$ python -q
>>> import numpy as np
>>> np.set_printoptions(suppress=True, linewidth=100)
>>> K = np.load("mat.npy")
>>> print(K)
[[2 2 2 2]
 [0 2 0 2]
 [2 2 2 2]
 [0 2 0 2]]
>>> # column 2 repeats column 0
>>> rank = np.linalg.matrix_rank(K)
>>> print(rank)
2
>>> null = np.linalg.svd(K)[2][rank:].T
>>> print(np.round(null @ null.T, 2) + 0)
[[ 0.5  0.  -0.5  0. ]
 [ 0.   0.5  0.  -0.5]
 [-0.5  0.   0.5  0. ]
 [ 0.  -0.5  0.   0.5]]
>>> print([int(np.linalg.matrix_rank(K[:, :j + 1])) for j in range(4)])
[1, 2, 2, 2]
>>> print([int(np.linalg.matrix_rank(K[:i])) for i in range(1, len(K) + 1)])
[1, 2, 2, 2]
>>> print(np.allclose(K @ null, 0))
True
>>> print(K.sum(axis=1))
[8 4 8 4]
>>> print(np.unravel_index(np.abs(K).argmax(), K.shape))
(np.int64(0), np.int64(0))
>>> print(K.sum(axis=0))
[4 8 4 8]
>>> K[4]
Traceback (most recent call last):
  File "<python-input-15>", line 1, in <module>
    K[4]
    ~^^^
IndexError: index 4 is out of bounds for axis 0 with size 4
>>> print(np.linalg.matrix_rank(K))
2
>>> rng = np.random.default_rng(553)
>>> labels = rng.permutation(4)
>>> print(labels)
[3 1 2 0]
>>> Y = K[labels][:, labels]
>>> print(np.allclose(Y, K))
False
>>> print(np.trace(Y))
8
>>> print(np.round(np.sort(np.abs(np.linalg.eigvals(Y))), 2) + 0)
[0. 0. 4. 4.]
>>> print(Y)
[[2 2 0 0]
 [2 2 0 0]
 [2 2 2 2]
 [2 2 2 2]]
>>> m1 = np.array([[0, 0, 1], [1, 0, 0], [0, 1, 0]])
>>> x = np.array([5, 2, 4])
>>> print(m1.T @ (m1 @ x))
[5 2 4]
>>> print(np.round(np.abs(np.linalg.eigvals(m1)), 2))
[1. 1. 1.]
>>> print(np.round(np.linalg.norm(x), 2), np.round(np.linalg.norm(m1 @ x), 2))
6.71 6.71
>>> print(np.round(np.sort(np.abs(np.degrees(np.angle(np.linalg.eigvals(m1))))), 2))
[  0. 120. 120.]
